In [1]: import numpy as np

In [2]: from numpy import linalg as LA

In [3]: np.set_printoptions(suppress=True, linewidth=160)

In [4]: rnd = lambda a: np.round(a, 2) + 0

In [5]: W0 = np.load("dump.npy")

In [6]: print(W0)
[[ 25 -20   0 -15]
 [-20  16   0  12]
 [  0   0   0   0]
 [-15  12   0   9]]

In [7]: [round(float(x), 2) for x in LA.svd(W0, compute_uv=False)[:3]]
Out[7]: [50.0, 0.0, 0.0]

In [8]: rnd(LA.norm(W0, 2) / LA.norm(W0))
Out[8]: np.float64(1.0)

In [9]: LA.cond(W0) > 100
Out[9]: np.True_

In [10]: P = np.triu(np.array([[2, 5, 9, 0], [8, 8, 9, 9], [3, 7, 7, 8], [8, 1, 7, 4]]), 1) + np.eye(4)

In [11]: out = P @ W0 @ LA.inv(P)

In [12]: out
Out[12]: 
array([[  -75.,   435., -3240., 22050.],
       [ -155.,   899., -6696., 45570.],
       [ -120.,   696., -5184., 35280.],
       [  -15.,    87.,  -648.,  4410.]])

In [13]: rnd(LA.det(out))
Out[13]: np.float64(0.0)

In [14]: A = np.loadtxt("out4.csv", delimiter=",")

In [15]: A
Out[15]: 
array([[1. , 0. , 0. , 0. ],
       [0. , 1. , 0. , 0. ],
       [0.5, 0. , 0.5, 0. ],
       [0. , 0. , 0. , 1. ]])

In [16]: q = A.astype(float).copy()

In [17]: for j in range(4):
    ...:     q[:, j] -= q[:, :j] @ (q[:, :j].T @ q[:, j])
    ...:     q[:, j] /= LA.norm(q[:, j])
    ...: 

In [18]: rnd(q.T @ A)
Out[18]: 
array([[1.12, 0.  , 0.22, 0.  ],
       [0.  , 1.  , 0.  , 0.  ],
       [0.  , 0.  , 0.45, 0.  ],
       [0.  , 0.  , 0.  , 1.  ]])

In [19]: rnd(q)
Out[19]: 
array([[ 0.89,  0.  , -0.45,  0.  ],
       [ 0.  ,  1.  ,  0.  ,  0.  ],
       [ 0.45,  0.  ,  0.89,  0.  ],
       [ 0.  ,  0.  ,  0.  ,  1.  ]])
